$ ipython --no-banner

In [1]: import numpy as np

In [2]: import numpy.linalg as la

In [3]: np.set_printoptions(precision=1, suppress=True, linewidth=200)

In [4]: W0 = np.array([[0.0, -1.0, 0.0, 0.0],
   ...:     [-1.0, -1.0, -1.0, 0.0],
   ...:     [0.0, -1.0, -2.0, -1.0],
   ...:     [0.0, 0.0, -1.0, 1.0]])

In [5]: w, vecs = la.eigh(W0)

In [6]: w.sum(), np.trace(W0)
Out[6]: (np.float64(-2.0), np.float64(-2.0))

In [7]: np.abs(vecs[:, -1])
Out[7]: array([0.1, 0.2, 0.3, 0.9])

In [8]: la.svd(W0, compute_uv=False)
Out[8]: array([2.9, 1.4, 1.1, 0.7])

In [9]: np.round(vecs.T @ vecs, 1) + 0
Out[9]: 
array([[1., 0., 0., 0.],
       [0., 1., 0., 0.],
       [0., 0., 1., 0.],
       [0., 0., 0., 1.]])

In [10]: w, vecs = la.eig(W0)

In [11]: np.sort(la.eigvals(la.inv(W0)))
Out[11]: array([-0.9, -0.3,  0.7,  1.5])

In [12]: np.sort(la.eigvals(W0.T))
Out[12]: array([-2.9, -1.1,  0.7,  1.4])

In [13]: np.sort(la.eigvals(W0 @ W0))
Out[13]: array([0.4, 1.3, 1.9, 8.4])

In [14]: F = np.array([[6.0, 1.0, 1.0], [1.0, 6.0, 1.0], [1.0, 1.0, 6.0]])

In [15]: # equal to its transpose

In [16]: vec = np.ones(3)

In [17]: for _ in range(6):
    ...:     vec = F @ vec
    ...:     vec /= la.norm(vec)
    ...:     print(round(vec @ F @ vec, 1))
    ...: 
8.0
8.0
8.0
8.0
8.0
8.0

In [18]: vec
Out[18]: array([0.6, 0.6, 0.6])

In [19]: u = np.array([1, 0, 0])

In [20]: np.cross(F[0, :3], F[1, :3])
Out[20]: array([-5., -5., 35.])

In [21]: w, vecs = la.eigh(F)

In [22]: vec = np.array([0, -1, -1])

In [23]: la.eigvalsh(F[1:, 1:])
Out[23]: array([5., 7.])

In [24]: vec @ F @ vec
Out[24]: np.float64(14.0)

In [25]: vecs * np.maximum(w, 0) @ vecs.T
Out[25]: 
array([[6., 1., 1.],
       [1., 6., 1.],
       [1., 1., 6.]])

In [26]: vecs * np.sqrt(w) @ vecs.T
Out[26]: 
array([[2.4, 0.2, 0.2],
       [0.2, 2.4, 0.2],
       [0.2, 0.2, 2.4]])

In [27]: vecs * np.abs(w) @ vecs.T
Out[27]: 
array([[6., 1., 1.],
       [1., 6., 1.],
       [1., 1., 6.]])

In [28]: vec @ F @ vec / (vec @ vec), round(float(w[0]), 1), round(w[-1], 1)
Out[28]: (np.float64(7.0), 5.0, np.float64(8.0))

In [29]: round(la.eigvals(F).sum().real, 1)
Out[29]: np.float64(18.0)

In [30]: np.kron(np.eye(2, dtype=int), F)
Out[30]: 
array([[6., 1., 1., 0., 0., 0.],
       [1., 6., 1., 0., 0., 0.],
       [1., 1., 6., 0., 0., 0.],
       [0., 0., 0., 6., 1., 1.],
       [0., 0., 0., 1., 6., 1.],
       [0., 0., 0., 1., 1., 6.]])

In [31]: round(float(la.det(2 * F)), 1), round(la.det(F), 1)
Out[31]: (1600.0, np.float64(200.0))

In [32]: np.poly(F)
Out[32]: array([   1.,  -18.,  105., -200.])

In [33]: la.eigvals(F)
Out[33]: array([5., 8., 5.])

In [34]: round(la.det(F.T), 1)
Out[34]: np.float64(200.0)

In [35]: feats = np.load("arr.npy")

In [36]: feats
Out[36]: 
array([[0., 1., 1., 1.],
       [1., 0., 1., 1.],
       [1., 1., 0., 1.],
       [1., 1., 1., 0.]])

In [37]: w, vecs = la.eigh(feats)

In [38]: vec = np.array([-1, 2, 1, 1])

In [39]: np.abs(feats).sum(axis=1).max(), np.abs(w).max()
Out[39]: (np.float64(3.0), np.float64(3.0))

In [40]: vec @ feats @ vec
Out[40]: np.float64(2.0)

In [41]: la.eigvalsh(feats[1:, 1:])
Out[41]: array([-1., -1.,  2.])

In [42]: vecs * np.abs(w) @ vecs.T
Out[42]: 
array([[1.5, 0.5, 0.5, 0.5],
       [0.5, 1.5, 0.5, 0.5],
       [0.5, 0.5, 1.5, 0.5],
       [0.5, 0.5, 0.5, 1.5]])

In [43]: vecs * np.maximum(w, 0) @ vecs.T
Out[43]: 
array([[0.8, 0.8, 0.8, 0.8],
       [0.8, 0.8, 0.8, 0.8],
       [0.8, 0.8, 0.8, 0.8],
       [0.8, 0.8, 0.8, 0.8]])

In [44]: w, vecs = la.eig(feats)

In [45]: np.sort(la.eigvals(la.inv(feats)))
Out[45]: array([-1. -0.j, -1. +0.j, -1. +0.j,  0.3+0.j])

In [46]: round(float(np.prod(w)), 1)
Out[46]: -3.0

In [47]: O, _ = la.qr(np.array([[-0.2, 1.0, -0.6, 0.9],
    ...:     [-0.5, 0.1, -0.9, -0.8],
    ...:     [0.2, -0.3, 0.6, 1.5],
    ...:     [0.7, 0.8, 0.6, 1.2]]))

In [48]: w = np.array([1, -1, -1, 0])

In [49]: J = O @ np.diag(w) @ O.T

In [50]: J
Out[50]: 
array([[-0.9,  0.2, -0.2, -0.4],
       [ 0.2,  0.1,  0.2, -0.7],
       [-0.2,  0.2, -0.5,  0.5],
       [-0.4, -0.7,  0.5,  0.3]])

In [51]: # rank 3

In [52]: left, sigma, Vt = la.svd(J)

In [53]: sigma.round(1) + 0
Out[53]: array([1., 1., 1., 0.])

In [54]: np.argmax(sigma[:-1] / (sigma[1:] + 1e-6)) + 1
Out[54]: np.int64(3)

In [55]: out = left[:, :3] @ np.diag(sigma[:3]) @ Vt[:3]

In [56]: la.matrix_rank(out)
Out[56]: np.int64(3)

In [57]: np.round(la.norm(J - out) / la.norm(J), 1)
Out[57]: np.float64(0.0)

In [58]: la.matrix_rank(J, rtol=0.05)
Out[58]: np.int64(3)

In [59]: P = np.triu(np.array([[0, 4, 3, 0], [4, 5, 1, 4], [5, 3, 2, 3], [4, 0, 0, 2]]), 1) + np.eye(4)

In [60]: out = P @ J @ la.inv(P)

In [61]: P @ J - J @ P
Out[61]: 
array([[ 0.3,  4.5,  2. , -1.3],
       [-1.6, -3.2,  1. ,  0.6],
       [-1.1, -1.4,  1.8,  1.3],
       [ 0. ,  1.5,  1.8,  1.1]])

In [62]: round(np.trace(out), 1), round(np.trace(J), 1)
Out[62]: (np.float64(-1.0), np.float64(-1.0))

In [63]: round(la.det(out), 1)
Out[63]: np.float64(-0.0)

In [64]: np.round(np.poly(out), 1) + 0
Out[64]: array([ 1.,  1., -1., -1.,  0.])

In [65]: out
Out[65]: 
array([[ -0.6,   3.7,  -2.5,  -8.8],
       [ -1.4,   3.4,   2.8, -20.9],
       [ -1.3,   3.2,   1.6, -16.5],
       [ -0.4,   0.8,   0.8,  -5.4]])

In [66]: w, vecs = la.eigh(J)

In [67]: np.round(la.eigvalsh(J @ J), 1) + 0
Out[67]: array([0., 1., 1., 1.])

In [68]: vecs @ np.diag(w) @ vecs.T
Out[68]: 
array([[-0.9,  0.2, -0.2, -0.4],
       [ 0.2,  0.1,  0.2, -0.7],
       [-0.2,  0.2, -0.5,  0.5],
       [-0.4, -0.7,  0.5,  0.3]])
